% ipython --no-banner

In [1]: import numpy as np

In [2]: from numpy import linalg as LA

In [3]: np.set_printoptions(precision=3, suppress=True, linewidth=120, legacy="1.25")

In [4]: X = np.vander(np.arange(3) - 2, 4, increasing=True)

In [5]: X
Out[5]: 
array([[ 1, -2,  4, -8],
       [ 1, -1,  1, -1],
       [ 1,  0,  0,  0]])

In [6]: # row 0 is much longer than the rest

In [7]: Y = X / np.sqrt((X ** 2).mean(axis=1, keepdims=True))

In [8]: LA.norm(Y, axis=1)
Out[8]: array([2., 2., 2.])

In [9]: X - X.mean(axis=1, keepdims=True)
Out[9]: 
array([[ 2.25, -0.75,  5.25, -6.75],
       [ 1.  , -1.  ,  1.  , -1.  ],
       [ 0.75, -0.25, -0.25, -0.25]])

In [10]: LA.matrix_rank(Y) == LA.matrix_rank(X)
Out[10]: True

In [11]: f = np.array([2, 0])

In [12]: np.polyval(f, X[2])
Out[12]: array([2, 0, 0, 0])

In [13]: np.correlate(X[2], X[1], "full")
Out[13]: array([-1,  1, -1,  1,  0,  0,  0])

In [14]: feats = np.load("data.npy")

In [15]: feats
Out[15]: 
array([[1.   , 0.   , 0.   , 0.   ],
       [0.   , 1.   , 0.   , 0.   ],
       [0.   , 0.   , 0.667, 0.333],
       [0.   , 0.   , 0.   , 1.   ]])

In [16]: # triangular, det is the product of the diagonal

In [17]: f = np.array([4, 0, -3])

In [18]: np.array([np.convolve(row, f, "same") for row in feats])
Out[18]: 
array([[ 0.   , -3.   ,  0.   ,  0.   ],
       [ 4.   ,  0.   , -3.   ,  0.   ],
       [ 0.   ,  2.668,  1.332, -2.001],
       [ 0.   ,  0.   ,  4.   ,  0.   ]])

In [19]: np.cross(feats[0, :3], feats[2, :3])
Out[19]: array([ 0.   , -0.667,  0.   ])

In [20]: np.correlate(feats[0], feats[2], "full")
Out[20]: array([0.333, 0.667, 0.   , 0.   , 0.   , 0.   , 0.   ])

In [21]: W0 = np.load("out14.npy")

In [22]: W0
Out[22]: 
array([[ 3,  2,  3,  2],
       [ 0,  3,  1,  2],
       [-2,  3,  3,  1],
       [ 1,  3,  2, -2]])

In [23]: round(LA.det(W0), 3)
Out[23]: -134.0

In [24]: (W0 + W0.T) / 2
Out[24]: 
array([[ 3. ,  1. ,  0.5,  1.5],
       [ 1. ,  3. ,  2. ,  2.5],
       [ 0.5,  2. ,  3. ,  1.5],
       [ 1.5,  2.5,  1.5, -2. ]])

In [25]: W0 @ W0
Out[25]: 
array([[  5,  27,  24,   9],
       [  0,  18,  10,   3],
       [-11,  17,   8,   3],
       [ -3,  11,   8,  14]])

In [26]: np.round(np.abs(LA.eigvals(W0)).max(), 3)
Out[26]: 3.694

In [27]: np.allclose(W0, W0.T)
Out[27]: False

In [28]: LA.matrix_power(W0, 2)
Out[28]: 
array([[  5,  27,  24,   9],
       [  0,  18,  10,   3],
       [-11,  17,   8,   3],
       [ -3,  11,   8,  14]])

In [29]: (W0 - W0.T) / 2
Out[29]: 
array([[ 0. ,  1. ,  2.5,  0.5],
       [-1. ,  0. , -1. , -0.5],
       [-2.5,  1. ,  0. , -0.5],
       [-0.5,  0.5,  0.5,  0. ]])

In [30]: Q = W0.astype(float).copy()

In [31]: for j in range(4):
    ...:     Q[:, j] -= Q[:, :j] @ (Q[:, :j].T @ Q[:, j])
    ...:     Q[:, j] /= LA.norm(Q[:, j])
    ...: 

In [32]: np.round(Q.T @ Q, 3) + 0
Out[32]: 
array([[1., 0., 0., 0.],
       [0., 1., 0., 0.],
       [0., 0., 1., 0.],
       [0., 0., 0., 1.]])

In [33]: Y = W0 / LA.norm(W0, axis=1, keepdims=True)

In [34]: cov = Y @ Y.T

In [35]: np.argwhere(np.triu(np.abs(cov) > 0.95, 1))
Out[35]: array([], shape=(0, 2), dtype=int64)

In [36]: cov
Out[36]: 
array([[1.   , 0.681, 0.45 , 0.508],
       [0.681, 1.   , 0.78 , 0.441],
       [0.45 , 0.78 , 1.   , 0.541],
       [0.508, 0.441, 0.541, 1.   ]])

In [37]: cov[0]
Out[37]: array([1.   , 0.681, 0.45 , 0.508])

In [38]: round(float(np.degrees(np.arccos(np.clip(cov[0, 3], -1, 1)))), 3)
Out[38]: 59.438

In [39]: (cov - 2 * np.eye(4)).round(6).argmax(axis=1)
Out[39]: array([1, 2, 1, 2])

In [40]: x0 = np.array([2, 5, 5, 2])

In [41]: y = cov @ x0

In [42]: c, lr = np.zeros(4), 1 / LA.norm(cov, 2) ** 2

In [43]: for i in range(8):
    ...:     c -= lr * cov.T @ (cov @ c - y)
    ...:     if i % 2 == 0: print(i, round(LA.norm(cov @ c - y), 3))
    ...: 
0 1.414
2 1.285
4 1.168
6 1.061

In [44]: np.round(LA.cond(cov), 3)
Out[44]: 20.599

In [45]: c
Out[45]: array([3.084, 4.202, 4.159, 2.766])

In [46]: x0 = np.array([-2, 3, -3, -1])

In [47]: y = W0 @ x0

In [48]: y
Out[48]: array([-11,   4,   3,   3])

In [49]: np.round(LA.solve(W0, W0[:, 2]), 3) + 0
Out[49]: array([0., 0., 1., 0.])

In [50]: A = np.load("test12.npy")

In [51]: A
Out[51]: 
array([[  1.045,  -7.088,  -2.913,   0.927,  -0.925,  -1.956],
       [ 11.158,   6.975, -12.048, -16.944,  11.931,   0.884],
       [ -7.827,   6.907,  10.069,   6.003,  -5.041,   3.01 ],
       [ -3.007,  -4.027,  -4.795,  -4.992,  -2.047,   1.099]])

In [52]: LA.matrix_rank(A, rtol=0.1)
Out[52]: 3

In [53]: np.round(LA.norm(A, 2) / LA.norm(A), 3)
Out[53]: 0.885

In [54]: rng = np.random.default_rng(36067)

In [55]: Y = A + rng.integers(-2, 3, (4, 3)) @ rng.integers(-2, 3, (3, 6))

In [56]: Y
Out[56]: 
array([[  2.045, -11.088,  -1.913,  -5.073,  -4.925,  -0.956],
       [ 13.158,   2.975,  -8.048, -18.944,  15.931,  -3.116],
       [ -8.827,  12.907,   8.069,  15.003,  -1.041,   3.01 ],
       [ -3.007,  -0.027,  -5.795,   2.008,   0.953,   1.099]])

In [57]: np.round(LA.svd(Y - A, compute_uv=False), 3) + 0
Out[57]: array([17.022,  8.043,  1.243,  0.   ])

In [58]: np.round(LA.norm(Y), 3)
Out[58]: 40.552

In [59]: Y.shape
Out[59]: (4, 6)

In [60]: np.abs(Y).max()
Out[60]: 18.944

In [61]: U, sigma, vt = LA.svd(A)

In [62]: np.argmax(sigma[:-1] / (sigma[1:] + 1e-6)) + 1
Out[62]: 3

In [63]: sigma
Out[63]: array([30.316, 14.179,  7.295,  0.167])

In [64]: Y = U[:, :3] @ np.diag(sigma[:3]) @ vt[:3]

In [65]: round(LA.norm(A - Y) / LA.norm(A), 3)
Out[65]: 0.005

In [66]: round(np.abs(A - Y).max(), 3)
Out[66]: 0.088

In [67]: LA.matrix_rank(Y)
Out[67]: 3

In [68]: mat = np.array([[1, -1], [1, 0], [1, 1], [1, 2], [1, 3], [1, 4]])

In [69]: mat
Out[69]: 
array([[ 1, -1],
       [ 1,  0],
       [ 1,  1],
       [ 1,  2],
       [ 1,  3],
       [ 1,  4]])

In [70]: f = np.array([1, -3, 1])

In [71]: np.polyval(f, mat[5])
Out[71]: array([-1,  5])

In [72]: np.convolve(mat[5], f)
Out[72]: array([  1,   1, -11,   4])

In [73]: np.correlate(mat[5], mat[0], "full")
Out[73]: array([-1, -3,  4])

In [74]: Y = np.c_[mat[:, :1] @ np.array([[-9]]), np.array([2, 1, 0, 2, 2, -2])]

In [75]: Y
Out[75]: 
array([[-9,  2],
       [-9,  1],
       [-9,  0],
       [-9,  2],
       [-9,  2],
       [-9, -2]])

In [76]: LA.norm(LA.qr(mat)[0].T @ Y, axis=0) ** 2 / ((Y ** 2).sum(axis=0) + 1e-12)
Out[76]: array([1.   , 0.434])

In [77]: np.round(LA.lstsq(mat, Y[:, 0])[0], 3) + 0
Out[77]: array([-9.,  0.])

In [78]: np.round(LA.norm(Y - mat @ LA.lstsq(mat, Y)[0], axis=0), 3) + 0
Out[78]: array([0.   , 3.101])

In [79]: J = np.loadtxt("sample11.csv", delimiter=",")

In [80]: J
Out[80]: 
array([[ -3.972, -25.804,  -0.547,  -7.498,  10.184],
       [ -5.212, -26.707,   0.519,  -6.938,   9.931],
       [ 17.964,  -9.814, -11.922,  16.642,  19.633],
       [ -3.437, -25.95 ,  -0.54 ,  -5.204,  10.885],
       [ 17.559, -10.866, -13.142,  17.738,  18.044],
       [ -2.296, -25.581,   0.901,  -6.449,   9.804],
       [ 17.927, -10.936, -11.931,  18.447,  18.712],
       [ -4.416, -25.876,  -1.225,  -6.837,   7.912],
       [ 18.184,  -9.971, -11.48 ,  16.502,  17.762],
       [ 18.442,  -9.003, -11.74 ,  19.083,  16.825],
       [ 17.808, -10.717, -13.118,  17.282,  17.861],
       [ -3.772, -27.991,   0.38 ,  -7.172,   8.53 ]])

In [81]: proj = J @ LA.solve(J.T @ J, J.T)

In [82]: proj @ J[:, 2]
Out[82]: array([ -0.547,   0.519, -11.922,  -0.54 , -13.142,   0.901, -11.931,  -1.225, -11.48 , -11.74 , -13.118,   0.38 ])

In [83]: np.round(LA.eigvalsh(proj), 3) + 0
Out[83]: array([0., 0., 0., 0., 0., 0., 0., 1., 1., 1., 1., 1.])

In [84]: d = LA.norm(J[:, None] - J[None], axis=-1)

In [85]: d.mean(axis=1).argmax()
Out[85]: 9

In [86]: LA.norm(J - J.mean(axis=0), axis=1)
Out[86]: array([19.786, 20.871, 19.544, 17.984, 19.545, 18.685, 19.934, 20.013, 18.921, 20.995, 19.409, 21.038])

In [87]: d[8].round(6).argsort(kind="stable")[:4]
Out[87]: array([ 8,  2, 10,  4])

In [88]: np.unravel_index(d.round(6).argmax(), d.shape)
Out[88]: (9, 11)

In [89]: (d + 1e9 * np.eye(12)).round(6).argmin(axis=1)
Out[89]: array([ 1,  0,  8,  0, 10,  0,  4,  0,  2,  6,  4,  1])

In [90]: LA.norm(J, axis=1)
Out[90]: array([29.015, 29.79 , 34.979, 28.828, 35.204, 28.252, 35.69 , 28.283, 33.907, 34.731, 34.953, 30.366])

In [91]: E = np.load("arr.npy")

In [92]: E
Out[92]: 
array([[ 2.291,  4.43 ,  4.309],
       [ 2.469,  1.709,  2.463],
       [ 2.78 , -4.533, -1.656],
       [ 0.748,  3.922,  5.856],
       [ 1.085,  3.712,  5.325],
       [ 2.375,  0.306,  1.734],
       [ 1.586, -4.725, -0.338],
       [ 0.556, -0.16 ,  3.637],
       [ 0.667, -3.369,  1.579],
       [ 2.174, -1.667,  0.791],
       [ 2.193,  6.792,  5.843],
       [ 1.329,  6.962,  6.983],
       [ 2.164, -2.907,  0.059],
       [ 2.73 ,  5.036,  4.145],
       [ 3.012,  0.353,  0.997],
       [ 2.329,  0.633,  1.985],
       [ 2.069,  0.527,  2.233],
       [ 1.542,  0.791,  3.024],
       [ 1.885, -0.629,  1.76 ],
       [ 3.446, -0.33 ,  0.067],
       [ 0.503, -1.438,  2.934],
       [ 1.332,  0.227,  2.937],
       [ 1.34 ,  0.012,  2.799]])

In [93]: Xs = E - E.mean(axis=0)

In [94]: evecs = LA.svd(Xs)[2][:1]

In [95]: Y = Xs - Xs @ evecs.T @ evecs

In [96]: Y.std(axis=0)
Out[96]: array([0.791, 0.458, 0.674])

In [97]: LA.norm(Y, axis=1).round(6).argmax()
Out[97]: 19
